$ python -q
>>> import numpy as np
>>> np.set_printoptions(precision=3, suppress=True, linewidth=160)
>>> A = np.loadtxt("mat.csv", delimiter=",")
>>> A
array([[ 0., -1.,  0.,  0.,  0., -1., -1.,  0., -1.,  0.,  0., -1.,  0.,  0.,  0.,  0.],
       [-1.,  0.,  0.,  0.,  0., -1., -1.,  0., -1.,  0.,  0., -1.,  0.,  0.,  0.,  0.],
       [ 0.,  0.,  0., -1., -1.,  0.,  0., -1.,  0., -1., -1.,  0., -1., -1., -1., -1.],
       [ 0.,  0., -1.,  0., -1.,  0.,  0., -1.,  0., -1., -1.,  0., -1., -1., -1., -1.],
       [ 0.,  0., -1., -1.,  0.,  0.,  0., -1.,  0., -1., -1.,  0., -1., -1., -1., -1.],
       [-1., -1.,  0.,  0.,  0.,  0., -1.,  0., -1.,  0.,  0., -1.,  0.,  0.,  0.,  0.],
       [-1., -1.,  0.,  0.,  0., -1.,  0.,  0., -1.,  0.,  0., -1.,  0.,  0.,  0.,  0.],
       [ 0.,  0., -1., -1., -1.,  0.,  0.,  0.,  0., -1., -1.,  0., -1., -1., -1., -1.],
       [-1., -1.,  0.,  0.,  0., -1., -1.,  0.,  0.,  0.,  0., -1.,  0.,  0.,  0.,  0.],
       [ 0.,  0., -1., -1., -1.,  0.,  0., -1.,  0.,  0., -1.,  0., -1., -1., -1., -1.],
       [ 0.,  0., -1., -1., -1.,  0.,  0., -1.,  0., -1.,  0.,  0., -1., -1., -1., -1.],
       [-1., -1.,  0.,  0.,  0., -1., -1.,  0., -1.,  0.,  0.,  0.,  0.,  0.,  0.,  0.],
       [ 0.,  0., -1., -1., -1.,  0.,  0., -1.,  0., -1., -1.,  0.,  0., -1., -1., -1.],
       [ 0.,  0., -1., -1., -1.,  0.,  0., -1.,  0., -1., -1.,  0., -1.,  0., -1., -1.],
       [ 0.,  0., -1., -1., -1.,  0.,  0., -1.,  0., -1., -1.,  0., -1., -1.,  0., -1.],
       [ 0.,  0., -1., -1., -1.,  0.,  0., -1.,  0., -1., -1.,  0., -1., -1., -1.,  0.]])
>>> A.inv()
Traceback (most recent call last):
  File "<python-input-4>", line 1, in <module>
    A.inv()
    ^^^^^
AttributeError: 'numpy.ndarray' object has no attribute 'inv'
>>> np.allclose(A @ A.T, A.T @ A)
True
>>> np.allclose(A, A.T)
True
>>> np.sort(np.abs(np.linalg.eigvals(A)))
array([1., 1., 1., 1., 1., 1., 1., 1., 1., 1., 1., 1., 1., 1., 5., 9.])
